% ipython --no-banner

In [1]: import numpy as np

In [2]: np.set_printoptions(precision=3, suppress=True, linewidth=160, floatmode="fixed")

In [3]: tidy = lambda a: np.round(a, 3) + 0

In [4]: rng = np.random.default_rng(21)

In [5]: z = rng.integers(0, 2, 4)

In [6]: feats = (z[:, None] == z) * 4 + np.eye(4)

In [7]: feats
Out[7]: 
array([[5.000, 0.000, 4.000, 0.000],
       [0.000, 5.000, 0.000, 4.000],
       [4.000, 0.000, 5.000, 0.000],
       [0.000, 4.000, 0.000, 5.000]])

In [8]: z = rng.permutation(4)

In [9]: z
Out[9]: array([3, 0, 2, 1])

In [10]: M2 = feats[z][:, z]

In [11]: tidy(np.linalg.det(M2)), tidy(np.linalg.det(feats[z]))
Out[11]: (np.float64(81.0), np.float64(81.0))

In [12]: M2
Out[12]: 
array([[5.000, 0.000, 0.000, 4.000],
       [0.000, 5.000, 4.000, 0.000],
       [0.000, 4.000, 5.000, 0.000],
       [4.000, 0.000, 0.000, 5.000]])

In [13]: ev, vecs = np.linalg.eigh(feats)

In [14]: tidy(vecs.T @ vecs)
Out[14]: 
array([[1.000, 0.000, 0.000, 0.000],
       [0.000, 1.000, 0.000, 0.000],
       [0.000, 0.000, 1.000, 0.000],
       [0.000, 0.000, 0.000, 1.000]])

In [15]: (ev > 1e-8).sum(), (ev < -1e-8).sum()
Out[15]: (np.int64(4), np.int64(0))

In [16]: tidy(vecs @ np.diag(ev) @ vecs.T)
Out[16]: 
array([[5.000, 0.000, 4.000, 0.000],
       [0.000, 5.000, 0.000, 4.000],
       [4.000, 0.000, 5.000, 0.000],
       [0.000, 4.000, 0.000, 5.000]])

In [17]: O, vecs = np.linalg.qr(feats[:, :3])[0], np.linalg.qr(feats[:, 3:])[0]

In [18]: sigma = np.linalg.svd(O.T @ vecs, compute_uv=False)

In [19]: tidy(np.linalg.norm(O @ O.T - vecs @ vecs.T, 2))
Out[19]: np.float64(1.0)

In [20]: tidy(sigma)
Out[20]: array([0.976])

In [21]: tidy(np.degrees(np.arccos(sigma.clip(0, 1))))
Out[21]: array([12.680])

In [22]: A = np.load("layer14.npy")

In [23]: A
Out[23]: 
array([[5.000, 0.000, 4.000, 4.000, 0.000],
       [0.000, 5.000, 0.000, 0.000, 4.000],
       [4.000, 0.000, 5.000, 4.000, 0.000],
       [4.000, 0.000, 4.000, 5.000, 0.000],
       [0.000, 4.000, 0.000, 0.000, 5.000]])

In [24]: low = np.linalg.cholesky(A)

In [25]: tidy(low)
Out[25]: 
array([[2.236, 0.000, 0.000, 0.000, 0.000],
       [0.000, 2.236, 0.000, 0.000, 0.000],
       [1.789, 0.000, 1.342, 0.000, 0.000],
       [1.789, 0.000, 0.596, 1.202, 0.000],
       [0.000, 1.789, 0.000, 0.000, 1.342]])

In [26]: np.linalg.eigvalsh(A).min() > 0
Out[26]: np.True_

In [27]: tidy(np.prod(np.diag(low)) ** 2), tidy(np.linalg.det(A))
Out[27]: (np.float64(117.0), np.float64(117.0))

In [28]: tidy(np.diag(low) ** 2)
Out[28]: array([5.000, 5.000, 1.800, 1.444, 1.800])

In [29]: J = np.loadtxt("dump.csv", delimiter=",")

In [30]: J
Out[30]: 
array([[ 0.905, -0.020, -0.716, -0.909],
       [ 0.978,  0.711, -0.197, -0.876],
       [ 0.000,  0.706,  0.800,  0.706],
       [ 0.984,  0.834,  0.100, -0.834],
       [ 0.422, -0.336, -0.604, -0.664],
       [ 0.978,  0.944,  0.716, -0.446],
       [-0.996, -0.757,  0.537,  0.974],
       [ 0.149,  0.070,  0.000, -0.080],
       [-0.635, -0.946, -0.947, -0.778],
       [-0.422,  0.757,  0.905,  0.894],
       [ 0.537, -0.845, -0.956, -0.951],
       [-0.716, -0.753, -0.604, -0.080],
       [-0.834, -0.380,  0.197,  0.664],
       [-0.149, -0.226, -0.197, -0.080],
       [ 0.947,  0.273, -0.604, -0.909],
       [ 0.991,  0.872,  0.100, -0.876],
       [-0.422,  0.680,  0.862,  0.856],
       [-0.997, -0.953, -0.380,  0.894],
       [-0.537,  0.537,  0.800,  0.834],
       [ 0.635, -0.766, -0.935, -0.943],
       [-0.149, -0.611, -0.664, -0.508],
       [ 0.537,  0.345,  0.100, -0.235],
       [ 0.874,  0.740,  0.380, -0.380],
       [-0.716, -0.462, -0.100,  0.380],
       [-0.782, -0.811, -0.664, -0.080],
       [ 0.291, -0.675, -0.834, -0.808],
       [ 0.635, -0.422, -0.762, -0.834]])

In [31]: Xc = (J - J.mean(axis=0)) / J.std(axis=0)

In [32]: tidy(Xc.std(axis=0))
Out[32]: array([1.000, 1.000, 1.000, 1.000])

In [33]: c = np.linalg.lstsq(np.delete(Xc, 2, axis=1), Xc[:, 2])[0]

In [34]: tidy(1 - np.var(Xc[:, 2] - np.delete(Xc, 2, axis=1) @ c))
Out[34]: np.float64(0.936)

In [35]: z = J[:, 2] > np.median(J[:, 2])

In [36]: r0 = J[z].mean(axis=0) - J[~z].mean(axis=0)

In [37]: ((J - J.mean(axis=0)) @ r0 > 0).astype(int)
Out[37]: array([0, 0, 1, 1, 0, 1, 1, 1, 0, 1, 0, 0, 1, 0, 0, 1, 1, 0, 1, 0, 0, 1, 1, 1, 0, 0, 0])

In [38]: (((J - J.mean(axis=0)) @ r0 > 0) == z).mean()
Out[38]: np.float64(1.0)
